$ python3 -q
>>> import numpy as np
>>> np.set_printoptions(precision=2, suppress=True, linewidth=160, sign=" ")
>>> rnd = lambda a: np.round(a, 2) + 0
>>> data = np.load("sample13.npy")
>>> data
array([[ 2,  3,  3,  1,  3,  3],
       [ 1,  2,  2,  0,  2,  2],
       [ 3,  4,  4,  2,  4,  4],
       [ 1,  2,  2,  0,  2,  2],
       [ 2,  3,  3,  1,  3,  3],
       [ 4,  5,  5,  3,  5,  5]])
>>> blk = np.stack([data, -2 * data, data[::-1]])
>>> (blk @ data.T).shape
(3, 6, 6)
>>> np.einsum("bij,cij->bc", blk, blk)
array([[ 318, -636,  264],
       [-636, 1272, -528],
       [ 264, -528,  318]])
>>> np.linalg.matrix_rank(blk)
array([ 2,  2,  2])
>>> rnd(np.linalg.norm(blk, axis=(1, 2)))
array([ 17.83,  35.67,  17.83])
>>> rnd(np.linalg.det(blk))
array([ 0.,  0.,  0.])
>>> left, sv, VT = np.linalg.svd(data)
>>> evecs = VT[:(sv > 1e-8).sum()]
>>> rng = np.random.default_rng(2344)
>>> x = data[0] + 3 * data[3] + rng.integers(2) * np.eye(6)[3]
>>> x
array([ 5.,  9.,  9.,  2.,  9.,  9.])
>>> np.allclose(evecs.T @ evecs @ x, x)
False
>>> x = np.array([2, 1, 3, 1, 3, 3])
>>> np.linalg.norm(data @ x) <= np.linalg.norm(data, 2) * np.linalg.norm(x) + 1e-9
np.True_
>>> np.sign((data @ x).round(6))
array([ 1,  1,  1,  1,  1,  1])
>>> np.einsum("ij,j->i", data, x)
array([ 35,  22,  48,  22,  35,  61])
>>> data @ np.eye(6)[5]
array([ 3.,  2.,  4.,  2.,  3.,  5.])
>>> data * x
array([[  4,   3,   9,   1,   9,   9],
       [  2,   2,   6,   0,   6,   6],
       [  6,   4,  12,   2,  12,  12],
       [  2,   2,   6,   0,   6,   6],
       [  4,   3,   9,   1,   9,   9],
       [  8,   5,  15,   3,  15,  15]])
>>> np.unravel_index(np.abs(data).argmax(), data.shape)
(np.int64(5), np.int64(1))
>>> rnd(np.linalg.norm(data))
np.float64(17.83)
>>> other = data[0, 0] * data[1:] - np.outer(data[1:, 0], data[0])
>>> other
array([[ 0,  1,  1, -1,  1,  1],
       [ 0, -1, -1,  1, -1, -1],
       [ 0,  1,  1, -1,  1,  1],
       [ 0,  0,  0,  0,  0,  0],
       [ 0, -2, -2,  2, -2, -2]])
>>> np.flatnonzero(~other.round(6).any(axis=1))
array([ 3])
>>> arr = np.load("test18.npy")
>>> arr
array([[-1., -2.,  0., -2., -2., -2., -2.],
       [-2., -1.,  0., -2., -2., -2., -2.],
       [ 0.,  0., -1.,  0.,  0.,  0.,  0.],
       [-2., -2.,  0., -1., -2., -2., -2.],
       [-2., -2.,  0., -2., -1., -2., -2.],
       [-2., -2.,  0., -2., -2., -1., -2.],
       [-2., -2.,  0., -2., -2., -2., -1.]])
>>> rnd(np.linalg.eigvalsh(arr).min())
np.float64(-11.0)
>>> other = data / np.linalg.norm(data, axis=1, keepdims=True)
>>> C2 = other @ other.T
>>> (C2 - 2 * np.eye(6)).round(6).argmax(axis=1)
array([ 4,  3,  5,  1,  0,  2])
>>> (np.abs(C2) > 0.9).astype(int)
array([[ 1,  1,  1,  1,  1,  1],
       [ 1,  1,  1,  1,  1,  1],
       [ 1,  1,  1,  1,  1,  1],
       [ 1,  1,  1,  1,  1,  1],
       [ 1,  1,  1,  1,  1,  1],
       [ 1,  1,  1,  1,  1,  1]])
>>> rnd(C2[5])
array([ 0.99,  0.95,  1.  ,  0.95,  0.99,  1.  ])
>>> mat = np.loadtxt("m.csv", delimiter=",")
>>> mat
array([[ 0., -2., -1.],
       [ 0.,  0., -1.],
       [ 0.,  0.,  0.]])
>>> rnd(np.sort(np.linalg.eigvals(mat)))
array([ 0.,  0.,  0.])
>>> [int(np.linalg.matrix_rank(np.linalg.matrix_power(mat, p))) for p in range(1, 4)]
[2, 1, 0]
>>> mat @ mat
array([[ 0.,  0.,  2.],
       [ 0.,  0.,  0.],
       [ 0.,  0.,  0.]])
>>> proj = np.triu(np.array([[5, 2, 0], [1, 2, 4], [0, 4, 1]]), 1) + np.eye(3)
>>> other = proj @ mat @ np.linalg.inv(proj)
>>> np.poly(other)
array([ 1.,  0.,  0.,  0.])
>>> proj @ mat - mat @ proj
array([[ 0.,  0.,  6.],
       [ 0.,  0.,  0.],
       [ 0.,  0.,  0.]])
>>> other
array([[ 0., -2.,  5.],
       [ 0.,  0., -1.],
       [ 0.,  0.,  0.]])
